% python3 -q
>>> import numpy as np
>>> import numpy.linalg as la
>>> np.set_printoptions(precision=2, suppress=True, linewidth=140)
>>> feats = np.load("block10.npy")
>>> print(feats)
[[  8   4  -1]
 [  0   0   0]
 [  0   0   0]
 [-10  11   0]
 [  5   8  -9]
 [ -3   4  -8]
 [  0   0   0]
 [ -7   7   8]
 [  0   0   0]
 [  8   4  -1]
 [  0   0   0]
 [  8   4  -1]
 [ -7   7   8]
 [  0   0   0]
 [-10  11   0]
 [  5   8  -9]
 [  0   0   0]
 [ -3   4  -8]
 [ -7   7   8]
 [ -7   7   8]
 [  1  11   7]
 [  0   0   0]
 [-10  11   0]
 [  5   8  -9]
 [  0   0   0]
 [  0   0   0]
 [  0   0   0]
 [  0   0   0]
 [ -2  15  -1]
 [ -3   4  -8]
 [  0   0   0]
 [  0   0   0]
 [ -7   7   8]
 [ -2  15  -1]
 [  0   0   0]
 [  0   0   0]
 [  0   0   0]
 [ -7   7   8]
 [  8   4  -1]
 [ -7   7   8]
 [  0   0   0]
 [  8   4  -1]
 [  0   0   0]]
>>> # row 2 repeats row 1
>>> labels = feats[:, 0] > np.median(feats[:, 0])
>>> r0 = feats[labels].mean(axis=0) - feats[~labels].mean(axis=0)
>>> ((feats - feats.mean(axis=0)) @ r0 > 0).astype(int)
array([1, 0, 0, 0, 1, 1, 0, 0, 0, 1, 0, 1, 0, 0, 0, 1, 0, 1, 0, 0, 1, 0, 0, 1, 0, 0, 0, 0, 1, 1, 0, 0, 0, 1, 0, 0, 0, 0, 1, 0, 0, 1, 0])
>>> print(labels.astype(int))
[1 0 0 0 1 0 0 0 0 1 0 1 0 0 0 1 0 0 0 0 1 0 0 1 0 0 0 0 0 0 0 0 0 0 0 0 0 0 1 0 0 1 0]
>>> print(r0)
[ 8.93  2.46 -3.66]
>>> round(float((((feats - feats.mean(axis=0)) @ r0 > 0) == labels).mean()), 2)
0.88
>>> x = np.array([-2, 4, -4])
>>> y = feats @ x
>>> la.lstsq(feats, y)[0]
array([-2.,  4., -4.])
>>> print(y)
[ 4  0  0 64 58 54  0 10  0  4  0  4 10  0 64 58  0 54 10 10 14  0 64 58  0  0  0  0 68 54  0  0 10 68  0  0  0 10  4 10  0  4  0]
>>> rng = np.random.default_rng(7569)
>>> y = y + 0.02 * rng.normal(size=43)
>>> y.round(2) + 0
array([ 3.97,  0.04,  0.  , 64.02, 57.99, 53.99,  0.  , 10.02, -0.01,  3.99, -0.01,  3.98,  9.99, -0.01, 63.95, 57.99,  0.01, 54.01,  9.99,
       10.  , 13.98, -0.03, 64.01, 57.99,  0.04,  0.01, -0.01, -0.01, 68.02, 54.01, -0.02, -0.01,  9.98, 68.04,  0.01, -0.02,  0.04, 10.02,
        3.95, 10.  , -0.03,  3.99,  0.  ])
>>> b, *_ = la.lstsq(feats, y)
>>> [round(float(la.norm(la.solve(feats.T @ feats + lam * np.eye(3), feats.T @ y))), 2) for lam in (0, 1, 10, 100)]
[6.0, 5.99, 5.93, 5.41]
>>> print(np.round(feats.T @ (y - feats @ b), 2) + 0)
[0. 0. 0.]
>>> print(round(float(la.norm(y - feats @ b)), 2))
0.14
>>> print(b.round())
[-2.  4. -4.]
>>> B = np.c_[feats[:, :1] @ np.array([[4]]), np.array([0, 0, 1, 1, 2, 2, 2, 2, 2, 2, 1, 2, 0, 1, 1, 2, 1, 1, 0, 0, 0, 0, 2, 2, 2, 0, 0, 2, 2, 1, 1, 1, 0, 1, 1, 0, 1, 2, 0, 1, 1, 1, 1])]
>>> B
array([[ 32,   0],
       [  0,   0],
       [  0,   1],
       [-40,   1],
       [ 20,   2],
       [-12,   2],
       [  0,   2],
       [-28,   2],
       [  0,   2],
       [ 32,   2],
       [  0,   1],
       [ 32,   2],
       [-28,   0],
       [  0,   1],
       [-40,   1],
       [ 20,   2],
       [  0,   1],
       [-12,   1],
       [-28,   0],
       [-28,   0],
       [  4,   0],
       [  0,   0],
       [-40,   2],
       [ 20,   2],
       [  0,   2],
       [  0,   0],
       [  0,   0],
       [  0,   2],
       [ -8,   2],
       [-12,   1],
       [  0,   1],
       [  0,   1],
       [-28,   0],
       [ -8,   1],
       [  0,   1],
       [  0,   0],
       [  0,   1],
       [-28,   2],
       [ 32,   0],
       [-28,   1],
       [  0,   1],
       [ 32,   1],
       [  0,   1]])
>>> np.round(la.lstsq(feats, B[:, 0])[0], 2) + 0
array([4., 0., 0.])
>>> la.matrix_rank(B)
np.int64(2)
>>> J = rng.normal(size=(13, 12))
>>> J = 3 * J / la.norm(J, axis=1, keepdims=True)
>>> J.round(2) + 0
array([[-0.65, -0.52,  0.83,  0.69, -0.24, -2.31,  0.01, -0.82, -0.55, -0.26, -0.82,  0.22],
       [ 1.6 , -0.31, -0.45, -0.1 , -0.42, -0.14,  0.05,  0.37,  0.44, -0.36,  1.25, -1.98],
       [-0.96, -0.32,  0.75, -0.27, -0.02,  0.09, -1.17, -0.37, -1.41,  0.45,  1.56, -1.1 ],
       [-0.44, -0.42,  0.59,  0.86, -1.6 ,  0.41,  0.73,  1.41,  0.32, -1.11,  0.5 ,  0.84],
       [-0.42,  0.19,  0.92,  0.32, -1.03, -1.34,  0.69, -1.5 ,  0.19,  0.1 ,  1.12, -0.99],
       [-0.61, -0.39,  0.03,  1.01, -0.41,  0.28,  1.58,  0.31,  1.8 ,  0.39, -1.11, -0.04],
       [ 0.24, -2.08, -1.08,  0.32,  1.04, -0.44,  0.72,  0.88, -0.07,  0.22, -0.76,  0.38],
       [-0.26, -0.1 ,  0.25,  0.76, -0.68,  1.7 ,  0.43,  1.02,  0.37, -1.24, -0.67, -1.27],
       [-1.45, -0.21,  1.42,  0.35, -0.46, -0.28, -0.73, -0.98, -0.32, -1.15, -0.12, -1.22],
       [-1.73,  1.35, -0.81,  0.44,  0.53, -0.16,  0.42, -0.46, -1.25, -1.02, -0.1 ,  0.14],
       [ 0.57,  0.77,  0.14,  2.11, -0.3 , -0.35,  0.59,  1.53, -0.25,  0.76, -0.18,  0.22],
       [ 0.66,  0.  ,  0.36, -0.31,  1.55,  0.4 ,  0.63,  1.41, -0.78,  0.44,  0.11,  1.6 ],
       [-0.64, -1.54,  0.61, -0.73,  0.53, -1.01, -0.5 , -0.41,  0.32,  1.25, -0.48, -1.31]])
>>> x = np.array([2, -1, -1, 1, 0, -2, 1, 1, -2, -1, 3, 2])
>>> y = J @ x
>>> np.round(la.pinv(J) @ J, 2) + 0
array([[1., 0., 0., 0., 0., 0., 0., 0., 0., 0., 0., 0.],
       [0., 1., 0., 0., 0., 0., 0., 0., 0., 0., 0., 0.],
       [0., 0., 1., 0., 0., 0., 0., 0., 0., 0., 0., 0.],
       [0., 0., 0., 1., 0., 0., 0., 0., 0., 0., 0., 0.],
       [0., 0., 0., 0., 1., 0., 0., 0., 0., 0., 0., 0.],
       [0., 0., 0., 0., 0., 1., 0., 0., 0., 0., 0., 0.],
       [0., 0., 0., 0., 0., 0., 1., 0., 0., 0., 0., 0.],
       [0., 0., 0., 0., 0., 0., 0., 1., 0., 0., 0., 0.],
       [0., 0., 0., 0., 0., 0., 0., 0., 1., 0., 0., 0.],
       [0., 0., 0., 0., 0., 0., 0., 0., 0., 1., 0., 0.],
       [0., 0., 0., 0., 0., 0., 0., 0., 0., 0., 1., 0.],
       [0., 0., 0., 0., 0., 0., 0., 0., 0., 0., 0., 1.]])
>>> np.round(la.lstsq(J, y)[0], 2) + 0
array([ 2., -1., -1.,  1.,  0., -2.,  1.,  1., -2., -1.,  3.,  2.])
>>> try:
...     la.solve(J, y)
... except la.LinAlgError as e:
...     print(e)
... 
Last 2 dimensions of the array must be square
>>> y = y + 0.1 * rng.normal(size=13)
>>> y
array([ 2.41,  3.57,  0.58,  4.78,  1.16, -5.92,  4.94, -5.91, -6.08,  0.12,  4.81,  6.46, -6.15])
>>> b, *_ = la.lstsq(J, y)
>>> b.round()
array([ 2., -1., -1.,  1., -0., -2.,  1.,  1., -2., -1.,  3.,  2.])
>>> print([round(float(la.norm(la.solve(J.T @ J + lam * np.eye(12), J.T @ y))), 2) for lam in (0, 1, 10, 100)])
[5.65, 4.87, 2.52, 0.51]
